>>> import numpy as np
>>> from numpy import linalg as LA
>>> np.set_printoptions(precision=1, suppress=True, linewidth=140)
>>> Q, _ = LA.qr(np.array([[1.0, 1.1, 0.4], [0.1, 0.1, 0.0], [-0.3, 1.4, -0.2]]))
>>> mat = -2 * Q
>>> mat.round(1) + 0
array([[ 1.9,  0.6, -0.2],
       [ 0.2,  0. ,  2. ],
       [-0.6,  1.9,  0. ]])
>>> w1 = np.array([[1, 1, 0], [-2, -3, -2], [1, -1, -1]])
>>> b = np.array([-1, 1, 3])
>>> act = np.maximum(mat @ w1 + b, 0)
>>> LA.matrix_rank(act)
np.int64(2)
>>> (act > 0).mean(axis=0)
array([0.3, 0.3, 0.7])
>>> C = np.array([[-2, -1], [1, -1], [-1, -1]])
>>> w1 @ C
array([[-1, -2],
       [ 3,  7],
       [-2,  1]])
>>> (act @ C).round(6).argmax(axis=1)
array([0, 1, 0])
>>> P = np.triu(np.array([[0, 0, 1], [2, 2, 0], [2, 3, 2]]), 1) + np.eye(3)
>>> other = P @ mat @ LA.inv(P)
>>> LA.matrix_rank(other)
np.int64(3)
>>> np.round(LA.det(other), 1)
np.float64(-8.0)
>>> u = np.array([1, 4, 0])
>>> other = mat + np.outer(u, np.eye(3)[1])
>>> LA.matrix_rank(other - mat)
np.int64(1)
>>> LA.matrix_rank(LA.inv(other) - LA.inv(mat), tol=1e-8)
np.int64(1)
>>> rng = np.random.default_rng(1595)
>>> other = mat + rng.integers(-2, 3, (3, 2)) @ rng.integers(-2, 3, (2, 3))
>>> other.round(1) + 0
array([[ 3.9, -3.4,  1.8],
       [ 2.2,  4. ,  0. ],
       [-0.6, -2.1,  2. ]])
>>> LA.matrix_rank(other - mat, tol=1e-8)
np.int64(2)
>>> np.abs(other - mat).sum(axis=1)
array([8., 8., 6.])
>>> other - mat
array([[ 2., -4.,  2.],
       [ 2.,  4., -2.],
       [ 0., -4.,  2.]])
>>> LA.svd(mat, compute_uv=False)
array([2., 2., 2.])
>>> LA.norm(mat, axis=0)
array([2., 2., 2.])
>>> np.round(LA.pinv(mat), 1) + 0
array([[ 0.5,  0. , -0.1],
       [ 0.1,  0. ,  0.5],
       [ 0. ,  0.5,  0. ]])
>>> W0 = np.array([[-1.0, 2.0, 2.0, 2.0, 0.0, 1.0, 2.0],
...     [2.0, 2.0, 4.0, 4.0, 0.0, 2.0, 4.0],
...     [2.0, 4.0, 2.0, 4.0, 0.0, 2.0, 4.0],
...     [2.0, 4.0, 4.0, 2.0, 0.0, 2.0, 4.0],
...     [0.0, 0.0, 0.0, 0.0, -2.0, 0.0, 0.0],
...     [1.0, 2.0, 2.0, 2.0, 0.0, -1.0, 2.0],
...     [2.0, 4.0, 4.0, 4.0, 0.0, 2.0, 2.0]])
>>> idx = rng.permutation(7)
>>> idx
array([5, 6, 2, 3, 0, 1, 4])
>>> other = W0[idx][:, idx]
>>> round(float(LA.det(other)), 1), round(float(LA.det(W0[idx])), 1)
(1024.0, 1024.0)
>>> np.trace(other)
np.float64(4.0)
>>> np.diag(other)
array([-1.,  2.,  2.,  2., -1.,  2., -2.])
>>> G = W0.T @ W0
>>> np.trace(G), (W0 ** 2).sum()
(np.float64(280.0), np.float64(280.0))
>>> G
array([[18., 28., 28., 28.,  0., 14., 28.],
       [28., 60., 56., 56.,  0., 28., 56.],
       [28., 56., 60., 56.,  0., 28., 56.],
       [28., 56., 56., 60.,  0., 28., 56.],
       [ 0.,  0.,  0.,  0.,  4.,  0.,  0.],
       [14., 28., 28., 28.,  0., 18., 28.],
       [28., 56., 56., 56.,  0., 28., 60.]])
>>> LA.matrix_rank(G)
np.int64(7)
>>> LA.svd(W0, compute_uv=False) ** 2
array([256.,   4.,   4.,   4.,   4.,   4.,   4.])
>>> np.diag(G)
array([18., 60., 60., 60.,  4., 18., 60.])
>>> np.allclose(G, G.T)
True
>>> Q, Rm = LA.qr(W0)
>>> np.allclose(Rm.T @ Rm, W0.T @ W0)
True
>>> np.round(Q.T @ Q, 1) + 0
array([[1., 0., 0., 0., 0., 0., 0.],
       [0., 1., 0., 0., 0., 0., 0.],
       [0., 0., 1., 0., 0., 0., 0.],
       [0., 0., 0., 1., 0., 0., 0.],
       [0., 0., 0., 0., 1., 0., 0.],
       [0., 0., 0., 0., 0., 1., 0.],
       [0., 0., 0., 0., 0., 0., 1.]])
>>> np.trace(Q @ Q.T)
np.float64(7.0)
>>> round(float(abs(Rm[0, 0])), 1), round(float(LA.norm(W0[:, 0])), 1)
(4.2, 4.2)
>>> F = np.load("arr.npy")
>>> F
array([[ 11,  -3,  -3],
       [  3,  11,   1],
       [  1,   0, -10]])
>>> vec = np.array([1, -1, 1])
>>> target = F @ vec
>>> target
array([11, -7, -9])
>>> LA.solve(F, 4 * target)
array([ 4., -4.,  4.])
>>> LA.solve(F, target)
array([ 1., -1.,  1.])
>>> LA.solve(F, target + F[:, 0])
array([ 2., -1.,  1.])
>>> other = LA.inv(F)
>>> round(float(LA.cond(F)), 1)
1.5
>>> other.round(1) + 0
array([[ 0.1,  0. ,  0. ],
       [ 0. ,  0.1,  0. ],
       [ 0. ,  0. , -0.1]])
>>> (np.abs(other) > 1e-9).astype(int)
array([[1, 1, 1],
       [1, 1, 1],
       [1, 1, 1]])
>>> round(LA.norm(F), 1)
np.float64(19.3)
>>> LA.svd(F, compute_uv=False)
array([12.9, 11.4,  8.6])
>>> np.count_nonzero(F)
np.int64(8)
>>> np.unravel_index(np.abs(F).argmax(), F.shape)
(np.int64(0), np.int64(0))
>>> F.mean(axis=0)
array([ 5. ,  2.7, -4. ])
>>> F.sum(axis=1)
array([ 5, 15, -9])
>>> F.shape
(3, 3)
>>> def softmax(z):
...     e = np.exp(z - z.max(axis=-1, keepdims=True))
...     return e / e.sum(axis=-1, keepdims=True)
... 
>>> np.round(softmax(F[2]), 1) + 0
array([0.7, 0.3, 0. ])
>>> softmax(F).sum(axis=1)
array([1., 1., 1.])
>>> S = F @ F.T / np.sqrt(3)
>>> np.round(softmax(S + np.triu(np.full(S.shape, -np.inf), 1)), 1) + 0
array([[1., 0., 0.],
       [0., 1., 0.],
       [0., 0., 1.]])
>>> softmax(S).round(6).argmax(axis=1)
array([0, 1, 2])
>>> K = np.loadtxt("out7.csv", delimiter=",")
>>> K.round(1) + 0
array([[ 0.1,  0.1, -0.3,  0.1,  0. ,  0.1],
       [ 0.1,  0. , -0.2,  0.1,  0. ,  0. ],
       [-0.3, -0.2,  0.6, -0.3, -0.1, -0.2],
       [ 0.1,  0.1, -0.3,  0.1,  0. ,  0.1],
       [ 0. ,  0. , -0.1,  0. ,  0. ,  0. ],
       [ 0.1,  0. , -0.2,  0.1,  0. ,  0. ]])
>>> U, sig, Vt = LA.svd(K)
>>> evecs = Vt[:(sig > 1e-8).sum()]
>>> vec = K[4] + -3 * K[1] + rng.integers(2) * np.eye(6)[2]
>>> vec
array([-0.2, -0.1,  0.4, -0.2, -0.1, -0.1])
>>> np.round(np.diag(evecs.T @ evecs), 1) + 0
array([0.1, 0. , 0.6, 0.1, 0. , 0. ])
>>> np.round(LA.norm(vec - evecs.T @ evecs @ vec), 1)
np.float64(0.0)
>>> np.round(evecs.T @ evecs, 1) + 0
array([[ 0.1,  0.1, -0.3,  0.1,  0. ,  0.1],
       [ 0.1,  0. , -0.2,  0.1,  0. ,  0. ],
       [-0.3, -0.2,  0.6, -0.3, -0.1, -0.1],
       [ 0.1,  0.1, -0.3,  0.1,  0. ,  0.1],
       [ 0. ,  0. , -0.1,  0. ,  0. ,  0. ],
       [ 0.1,  0. , -0.1,  0.1,  0. ,  0. ]])
>>> M = np.loadtxt("block14.csv", delimiter=",")
>>> M.round(1) + 0
array([[ 0.3,  0.1, -0.1, -0.3, -0.3],
       [ 0.1,  0. ,  0. , -0.1, -0.1],
       [-0.1,  0. ,  0. ,  0.1,  0.1],
       [-0.3, -0.1,  0.1,  0.3,  0.3],
       [-0.3, -0.1,  0.1,  0.3,  0.3]])
>>> other = M / LA.norm(M, axis=1, keepdims=True)
>>> G = other @ other.T
>>> np.degrees(np.arccos(np.clip(G[0, 2], -1, 1)))
np.float64(180.0)
>>> G[0]
array([ 1.,  1., -1., -1., -1.])
>>> np.argwhere(np.triu(np.abs(G) > 0.95, 1))
array([[0, 1],
       [0, 2],
       [0, 3],
       [0, 4],
       [1, 2],
       [1, 3],
       [1, 4],
       [2, 3],
       [2, 4],
       [3, 4]])
>>> (np.abs(G) > 0.9).astype(int)
array([[1, 1, 1, 1, 1],
       [1, 1, 1, 1, 1],
       [1, 1, 1, 1, 1],
       [1, 1, 1, 1, 1],
       [1, 1, 1, 1, 1]])
>>> U, sig, Vt = LA.svd(M)
>>> np.argmax(sig[:-1] / (sig[1:] + 1e-6)) + 1
np.int64(1)
>>> sig.round(1) + 0
array([1., 0., 0., 0., 0.])
>>> other = U[:, :1] @ np.diag(sig[:1]) @ Vt[:1]
>>> np.round(LA.norm(M - other) / LA.norm(M), 1)
np.float64(0.0)
>>> LA.matrix_rank(other)
np.int64(1)
>>> other.round(1) + 0
array([[ 0.3,  0.1, -0.1, -0.3, -0.3],
       [ 0.1,  0. ,  0. , -0.1, -0.1],
       [-0.1,  0. ,  0. ,  0.1,  0.1],
       [-0.3, -0.1,  0.1,  0.3,  0.3],
       [-0.3, -0.1,  0.1,  0.3,  0.3]])
